$ python -q
>>> import numpy as np
>>> import numpy.linalg as la
>>> np.set_printoptions(precision=3, suppress=True, linewidth=100, sign=" ")
>>> tidy = lambda a: np.round(a, 3) + 0
>>> F = np.load("test18.npy")
>>> F
array([[ 15,  12,  23,   0,  19],
       [  0,  10,   0,  14,   1],
       [ 15,  12,  23,   0,  19],
       [  0,  20,  19,   4,  13],
       [  0,   4,   0,  14,   0],
       [  0,  10,   0,  14,   1],
       [  0,   6,   0,   9,   4],
       [ 16,   6,  17,   0,  17],
       [  0,   8,   7,   4,   9],
       [  9,   0,   3,   0,  10],
       [ 16,   6,  17,   0,  17],
       [  0,  12,   5,   9,   6],
       [  0,   0,   0,   9,   2],
       [  0,   2,   1,   4,   7],
       [  1,   0,   0,   4,   5],
       [ 24,   8,  25,   0,  22],
       [  0,  18,  11,   9,   8],
       [  0,  20,  19,   4,  13],
       [  0,  18,  11,   9,   8],
       [  0,  20,  19,   4,  13],
       [ 15,  12,  23,   0,  19],
       [  0,  14,   0,  19,   0],
       [  0,   4,   0,  14,   0],
       [  0,  18,  11,   9,   8],
       [  0,  10,   0,  14,   1],
       [  0,   2,   1,   4,   7],
       [ 24,   8,  25,   0,  22],
       [  0,  14,  13,   4,  11],
       [  0,  20,  19,   4,  13],
       [ 17,   0,  11,   0,  15],
       [  9,   0,   3,   0,  10],
       [  0,   6,   0,   9,   4],
       [ 15,  12,  23,   0,  19],
       [  0,  10,   0,  14,   1],
       [  0,  18,  11,   9,   8],
       [ 33,   4,  27,   0,  25],
       [  0,   4,   0,  14,   0],
       [  0,  18,  11,   9,   8],
       [  0,  12,   0,  24,   0],
       [  0,  10,   0,  14,   1],
       [  7,  10,  15,   0,  14],
       [ 25,   2,  19,   0,  20],
       [  9,   0,   3,   0,  10],
       [  0,   8,   7,   4,   9],
       [  1,   0,   0,   4,   5],
       [ 25,   2,  19,   0,  20],
       [  8,   4,   9,   0,  12]])
>>> tidy(la.norm(F, 1)), tidy(la.norm(F, np.inf))
(np.float64(456.0), np.float64(89.0))
>>> la.norm(F, axis=1).argmax()
np.int64(35)
>>> tidy(la.norm(F[10] - F[33]))
np.float64(31.828)
>>> z = F[:, 4] > np.median(F[:, 4])
>>> r0 = F[z].mean(axis=0) - F[~z].mean(axis=0)
>>> np.argsort(-np.abs(r0).round(6), kind="stable")
array([ 2,  0,  4,  3,  1])
>>> z.astype(int)
array([ 1,  0,  1,  1,  0,  0,  0,  1,  0,  1,  1,  0,  0,  0,  0,  1,  0,  1,  0,  1,  1,  0,  0,
        0,  0,  0,  1,  1,  1,  1,  1,  0,  1,  0,  0,  1,  0,  0,  0,  0,  1,  1,  1,  0,  0,  1,
        1])
>>> tidy(r0)
array([12.738, -0.153, 13.96 , -9.491, 11.925])
>>> (((F - F.mean(axis=0)) @ r0 > 0) == z).mean()
np.float64(1.0)
>>> ((F - F.mean(axis=0)) @ r0 > 0).astype(int)
array([ 1,  0,  1,  1,  0,  0,  0,  1,  0,  1,  1,  0,  0,  0,  0,  1,  0,  1,  0,  1,  1,  0,  0,
        0,  0,  0,  1,  1,  1,  1,  1,  0,  1,  0,  0,  1,  0,  0,  0,  0,  1,  1,  1,  0,  0,  1,
        1])
>>> vec = np.array([2, -2, -1, 0, 0])
>>> target = F @ vec
>>> try:
...     la.solve(F, target)
... except la.LinAlgError as e:
...     print(e)
... 
Last 2 dimensions of the array must be square
>>> tidy(la.lstsq(F, target)[0])
array([ 2., -2., -1.,  0.,  0.])
>>> tidy(la.pinv(F) @ F)
array([[ 1.,  0.,  0.,  0.,  0.],
       [ 0.,  1.,  0.,  0.,  0.],
       [ 0.,  0.,  1.,  0.,  0.],
       [ 0.,  0.,  0.,  1.,  0.],
       [ 0.,  0.,  0.,  0.,  1.]])
>>> tidy(la.solve(F.T @ F, F.T @ target))
array([ 2., -2., -1.,  0.,  0.])
>>> rng = np.random.default_rng(181272)
>>> target = target + 0.1 * rng.normal(size=47)
>>> tidy(target)
array([-16.989, -20.041, -17.003, -58.986,  -7.859, -19.932, -12.04 ,   2.96 , -22.9  ,  14.763,
         2.933, -29.055,   0.016,  -4.889,   1.93 ,   6.981, -47.13 , -58.828, -46.91 , -58.93 ,
       -16.969, -28.028,  -7.953, -47.096, -20.173,  -4.924,   7.113, -40.914, -58.838,  23.097,
        15.046, -12.03 , -17.025, -19.792, -47.058,  30.926,  -7.937, -47.066, -24.089, -20.082,
       -20.89 ,  27.054,  14.931, -22.833,   2.08 ,  26.851,  -0.931])
>>> c, *_ = la.lstsq(F, target)
>>> tidy(la.norm(target - F @ c))
np.float64(0.571)
>>> tidy(F.T @ (target - F @ c))
array([ 0.,  0.,  0.,  0.,  0.])
